% python3 -q
>>> import numpy as np
>>> from numpy import linalg as LA
>>> np.set_printoptions(precision=2, suppress=True, linewidth=160, sign=" ")
>>> X = np.loadtxt("arr.csv", delimiter=",")
>>> X
array([[ 0.,  3., -3.],
       [ 2., -3.,  0.],
       [ 0.,  1., -2.],
       [ 0.,  3., -3.]])
>>> Uu, s, VT = LA.svd(X, full_matrices=False)
>>> print((s > 1e-8).sum())
3
>>> np.round(Uu.T @ X @ VT.T, 2) + 0
array([[ 6.76,  0.  ,  0.  ],
       [ 0.  ,  2.84,  0.  ],
       [ 0.  ,  0.  ,  0.44]])
>>> np.abs(Uu[:, 0]).round(6).argmax()
np.int64(0)
>>> print(s / s[0])
[ 1.    0.42  0.07]
>>> np.allclose(Uu * s @ VT, X)
True
>>> m1 = np.loadtxt("x.csv", delimiter=",")
>>> m1
array([[ 0.5 ,  0.25,  0.25,  0.  ,  0.  ],
       [ 0.  ,  0.5 ,  0.  ,  0.5 ,  0.  ],
       [ 0.  ,  0.5 ,  0.5 ,  0.  ,  0.  ],
       [ 0.33,  0.33,  0.  ,  0.33,  0.  ],
       [ 0.  ,  0.  ,  0.  ,  0.  ,  1.  ]])
>>> round(np.trace(LA.pinv(m1) @ m1), 2)
np.float64(4.0)
>>> rng = np.random.default_rng(754)
>>> labels = rng.permutation(5)
>>> print(labels)
[ 4  1  2  0  3]
>>> A2 = m1[labels][:, labels]
>>> round(np.trace(A2), 2)
np.float64(2.83)
>>> mat = np.loadtxt("test6.csv", delimiter=",")
>>> mat
array([[ 3.17, -2.72,  0.84, -0.91],
       [-2.72,  5.08, -1.31, -1.9 ],
       [ 0.84, -1.31,  3.79,  0.88],
       [-0.91, -1.9 ,  0.88,  2.96]])
>>> LA.cond(mat) > 100
np.True_
>>> [round(float(x), 2) for x in LA.svd(mat, compute_uv=False)[:3]]
[8.0, 4.0, 3.0]
>>> np.argsort(-LA.norm(mat, axis=0).round(6), kind="stable")[:3]
array([ 1,  0,  2])
>>> LA.matrix_rank(mat, rtol=0.1)
np.int64(3)
>>> hat = np.triu(np.array([[7, -9, 8, 3], [-2, 7, -2, 8], [-4, 7, -5, 5], [-9, -4, -1, 9]]), 1) + np.eye(4)
>>> A2 = hat @ mat @ LA.inv(hat)
>>> np.round(np.poly(A2), 2) + 0
array([  1., -15.,  68., -96.,   0.])
>>> print(LA.matrix_rank(A2))
3
